>>> import numpy as np
>>> from numpy import linalg as LA
>>> np.set_printoptions(precision=2, suppress=True, linewidth=160)
>>> rnd = lambda a: np.round(a, 2) + 0
>>> F = np.load("case7.npy")
>>> F
array([[ 0.9 ,  2.6 , -2.7 , -0.2 , -2.66],
       [ 0.1 , -0.3 ,  0.6 ,  0.4 , -0.33],
       [ 0.2 , -0.5 ,  0.2 ,  0.2 , -0.5 ],
       [ 0.4 ,  0.7 , -0.9 ,  0.2 , -1.25],
       [ 0.1 ,  0.8 ,  0.4 ,  0.4 , -0.31],
       [-1.1 ,  1.1 ,  0.5 ,  0.3 ,  3.23],
       [-0.9 , -1.1 , -2.1 ,  1.  ,  2.71],
       [-0.8 , -1.9 ,  0.6 , -0.3 ,  2.34],
       [ 0.  , -0.7 , -1.1 ,  0.9 , -0.04],
       [-0.8 ,  0.6 , -0.6 ,  1.4 ,  2.37],
       [ 0.9 ,  0.7 ,  1.9 ,  2.  , -2.69],
       [-1.8 ,  2.3 , -0.3 , -0.3 ,  5.31],
       [ 0.8 , -0.6 , -0.3 , -0.7 , -2.34],
       [ 0.6 , -1.2 ,  0.5 , -1.4 , -1.78],
       [ 1.5 , -0.1 , -0.2 ,  0.2 , -4.52],
       [ 0.9 ,  0.  ,  1.6 , -1.  , -2.76],
       [-0.4 , -0.6 , -0.5 , -0.4 ,  1.24],
       [-0.3 , -0.5 , -0.9 , -0.9 ,  0.87]])
>>> x0 = np.array([-7, 6, -2, -1, -4])
>>> y = F @ x0
>>> rnd(LA.solve(F.T @ F, F.T @ y))
array([-7.,  6., -2., -1., -4.])
>>> rnd(LA.lstsq(F, y)[0])
array([-7.,  6., -2., -1., -4.])
>>> rng = np.random.default_rng(23)
>>> y = y + 0.05 * rng.normal(size=18)
>>> rnd(y)
array([ 25.57,  -2.77,  -3.  ,   7.88,   4.16,  -0.03,  -7.89, -16.03,  -2.7 ,  -0.44,   2.87,   6.03,   1.44,  -3.8 ,   7.15,   2.53,  -4.4 ,  -1.71])
>>> beta, *_ = LA.lstsq(F, y)
>>> [round(float(LA.norm(LA.solve(F.T @ F + lam * np.eye(5), F.T @ y))), 2) for lam in (0, 1, 10, 100)]
[9.75, 6.32, 4.69, 1.46]
>>> Q, V = LA.qr(F[:, :4])[0], LA.qr(F[:, 4:])[0]
>>> s = LA.svd(Q.T @ V, compute_uv=False)
>>> rnd(np.degrees(np.arccos(s.clip(0, 1))))
array([0.98])
>>> (s > 0.9).sum()
np.int64(1)
>>> labels = F[:, 4] > np.median(F[:, 4])
>>> f = F[labels].mean(axis=0) - F[~labels].mean(axis=0)
>>> labels.astype(int)
array([0, 0, 0, 0, 1, 1, 1, 1, 1, 1, 0, 1, 0, 0, 0, 0, 1, 1])
>>> rnd((((F - F.mean(axis=0)) @ f > 0) == labels).mean())
np.float64(0.94)
